$ ipython --no-banner

In [1]: import numpy as np

In [2]: np.set_printoptions(precision=2, suppress=True, linewidth=100)

In [3]: rnd = lambda a: np.round(a, 2) + 0

In [4]: K = np.load("sample17.npy")

In [5]: K
Out[5]: 
array([[ 2, -3,  2, -3,  2, -3],
       [-3, -2, -3, -2, -3, -2],
       [ 1,  0,  1,  0,  1,  0],
       [ 2, -3,  2, -3,  2, -3],
       [-3, -2, -3, -2, -3, -2],
       [ 1,  0,  1,  0,  1,  0]])

In [6]: rnd(np.linalg.norm(K))
Out[6]: np.float64(12.73)

In [7]: np.count_nonzero(K)
Out[7]: np.int64(30)

In [8]: print(np.abs(K).max())
3

In [9]: K.shape
Out[9]: (6, 6)

In [10]: W0 = np.loadtxt("m.csv", delimiter=",")

In [11]: rnd(W0)
Out[11]: 
array([[ 0.46, -0.47,  0.09,  0.06, -0.12],
       [-0.47,  0.57,  0.02, -0.08, -0.13],
       [ 0.09,  0.02,  0.8 , -0.39, -0.05],
       [ 0.06, -0.08, -0.39,  0.23, -0.14],
       [-0.12, -0.13, -0.05, -0.14,  0.94]])

In [12]: # a projection of rank 3

In [13]: theta = np.radians(135)

In [14]: r_ = np.eye(5)

In [15]: r_[0, 0] = r_[3, 3] = np.cos(theta)

In [16]: r_[0, 3], r_[3, 0] = -np.sin(theta), np.sin(theta)

In [17]: rnd(r_)
Out[17]: 
array([[-0.71,  0.  ,  0.  , -0.71,  0.  ],
       [ 0.  ,  1.  ,  0.  ,  0.  ,  0.  ],
       [ 0.  ,  0.  ,  1.  ,  0.  ,  0.  ],
       [ 0.71,  0.  ,  0.  , -0.71,  0.  ],
       [ 0.  ,  0.  ,  0.  ,  0.  ,  1.  ]])

In [18]: B = W0 @ r_.T

In [19]: np.allclose(np.linalg.norm(W0, axis=1), np.linalg.norm(B, axis=1))
Out[19]: True

In [20]: rnd(np.abs(B - W0).max(axis=0))
Out[20]: array([0.86, 0.  , 0.  , 0.72, 0.  ])

In [21]: rnd(B)
Out[21]: 
array([[-0.37, -0.47,  0.09,  0.29, -0.12],
       [ 0.39,  0.57,  0.02, -0.28, -0.13],
       [ 0.21,  0.02,  0.8 ,  0.34, -0.05],
       [-0.2 , -0.08, -0.39, -0.12, -0.14],
       [ 0.19, -0.13, -0.05,  0.01,  0.94]])

In [22]: np.allclose(W0 @ W0.T, B @ B.T)
Out[22]: True

In [23]: print(rnd(np.linalg.det(r_)), rnd(np.trace(r_)))
1.0 1.59

In [24]: np.unique(W0.round(6), axis=0).shape
Out[24]: (5, 5)

In [25]: np.linalg.lstsq(W0[:-1].T, W0[-1])[2]
Out[25]: np.int32(3)

In [26]: sigma = 5 * 0.5 ** np.arange(5)

In [27]: rng = np.random.default_rng(707)

In [28]: arr = rng.normal(size=(26, 5)) * rng.permutation(sigma)

In [29]: print(rnd(arr))
[[-0.35 -3.32  1.15 -3.48 -0.22]
 [ 0.2   0.2   0.01 -5.6   0.2 ]
 [-0.2  -0.83  1.08  1.81  0.15]
 [-0.11  1.1   0.94  2.57  0.59]
 [-5.9   1.87 -0.16 -7.81 -0.05]
 [ 2.91 -1.87  0.56  0.32  0.32]
 [ 1.75  1.62 -0.22 -4.37  0.49]
 [ 2.84  1.45  0.09 -0.96 -0.37]
 [-1.01  0.59  0.27  2.66 -0.15]
 [-1.56 -1.85 -0.91  6.12 -0.6 ]
 [ 0.93  1.12  1.28  1.12  0.3 ]
 [ 1.16  0.14 -0.18  1.47 -0.02]
 [ 2.68  0.04  0.59  7.86  0.44]
 [-3.11  0.21  0.26 -8.5  -0.1 ]
 [-7.37 -0.3  -0.75  2.61  0.05]
 [-3.89  0.   -0.39  0.13 -0.44]
 [-4.11 -1.56 -0.34  6.24 -0.52]
 [-1.4   1.32  0.51 -4.08  0.33]
 [ 1.72 -1.22 -0.42  3.29  0.16]
 [ 2.33 -0.14 -0.18  0.63  0.07]
 [ 0.65 -2.85 -0.77  2.08 -0.06]
 [-2.89  0.77 -0.27 -0.9  -0.51]
 [ 1.04  1.03  0.54  9.31 -0.02]
 [-2.13 -1.05 -0.46  5.34  0.56]
 [ 2.29  0.91 -0.69  1.27 -0.06]
 [ 5.27  0.23  0.05  2.51 -0.62]]

In [30]: labels = arr[:, 1] > np.median(arr[:, 1])

In [31]: f = arr[labels].mean(axis=0) - arr[~labels].mean(axis=0)

In [32]: rnd(f)
Out[32]: array([ 0.62,  2.09,  0.28, -3.63,  0.01])

In [33]: ((arr - arr.mean(axis=0)) @ f > 0).astype(int)
Out[33]: array([1, 1, 0, 0, 1, 1, 1, 1, 0, 0, 1, 0, 0, 1, 0, 1, 0, 1, 0, 1, 0, 1, 0, 0, 1, 0])

In [34]: np.argsort(-np.abs(f).round(6), kind="stable")
Out[34]: array([3, 1, 0, 2, 4])

In [35]: print(rnd((((arr - arr.mean(axis=0)) @ f > 0) == labels).mean()))
0.69

In [36]: Q, V = np.linalg.qr(arr[:, :3])[0], np.linalg.qr(arr[:, 3:])[0]

In [37]: sigma = np.linalg.svd(Q.T @ V, compute_uv=False)

In [38]: rnd(np.linalg.norm(Q @ Q.T - V @ V.T, 2))
Out[38]: np.float64(1.0)

In [39]: print((sigma > 0.9).sum())
0

In [40]: rnd(np.degrees(np.arccos(sigma.clip(0, 1))))
Out[40]: array([64.85, 73.41])

In [41]: rnd(sigma)
Out[41]: array([0.42, 0.29])

In [42]: x = np.array([1, 1, 0, 2, 4])

In [43]: target = arr @ x

In [44]: beta, lr = np.zeros(5), 1 / np.linalg.norm(arr, 2) ** 2

In [45]: for i in range(3):
    ...:     beta -= lr * arr.T @ (arr @ beta - target)
    ...:     if i % 1 == 0: print(i, round(np.linalg.norm(arr @ beta - target), 2))
    ...: 
0 12.41
1 10.72
2 9.77

In [46]: rnd(beta)
Out[46]: array([0.95, 0.15, 0.07, 1.93, 0.09])

In [47]: rnd(np.linalg.cond(arr))
Out[47]: np.float64(14.37)

In [48]: Q, r_ = np.linalg.qr(arr)

In [49]: rnd(Q.T @ Q)
Out[49]: 
array([[1., 0., 0., 0., 0.],
       [0., 1., 0., 0., 0.],
       [0., 0., 1., 0., 0.],
       [0., 0., 0., 1., 0.],
       [0., 0., 0., 0., 1.]])

In [50]: print(rnd(np.abs(np.diag(r_))))
[14.87  6.88  2.99 21.39  1.65]

In [51]: print(rnd(Q @ r_))
[[-0.35 -3.32  1.15 -3.48 -0.22]
 [ 0.2   0.2   0.01 -5.6   0.2 ]
 [-0.2  -0.83  1.08  1.81  0.15]
 [-0.11  1.1   0.94  2.57  0.59]
 [-5.9   1.87 -0.16 -7.81 -0.05]
 [ 2.91 -1.87  0.56  0.32  0.32]
 [ 1.75  1.62 -0.22 -4.37  0.49]
 [ 2.84  1.45  0.09 -0.96 -0.37]
 [-1.01  0.59  0.27  2.66 -0.15]
 [-1.56 -1.85 -0.91  6.12 -0.6 ]
 [ 0.93  1.12  1.28  1.12  0.3 ]
 [ 1.16  0.14 -0.18  1.47 -0.02]
 [ 2.68  0.04  0.59  7.86  0.44]
 [-3.11  0.21  0.26 -8.5  -0.1 ]
 [-7.37 -0.3  -0.75  2.61  0.05]
 [-3.89  0.   -0.39  0.13 -0.44]
 [-4.11 -1.56 -0.34  6.24 -0.52]
 [-1.4   1.32  0.51 -4.08  0.33]
 [ 1.72 -1.22 -0.42  3.29  0.16]
 [ 2.33 -0.14 -0.18  0.63  0.07]
 [ 0.65 -2.85 -0.77  2.08 -0.06]
 [-2.89  0.77 -0.27 -0.9  -0.51]
 [ 1.04  1.03  0.54  9.31 -0.02]
 [-2.13 -1.05 -0.46  5.34  0.56]
 [ 2.29  0.91 -0.69  1.27 -0.06]
 [ 5.27  0.23  0.05  2.51 -0.62]]
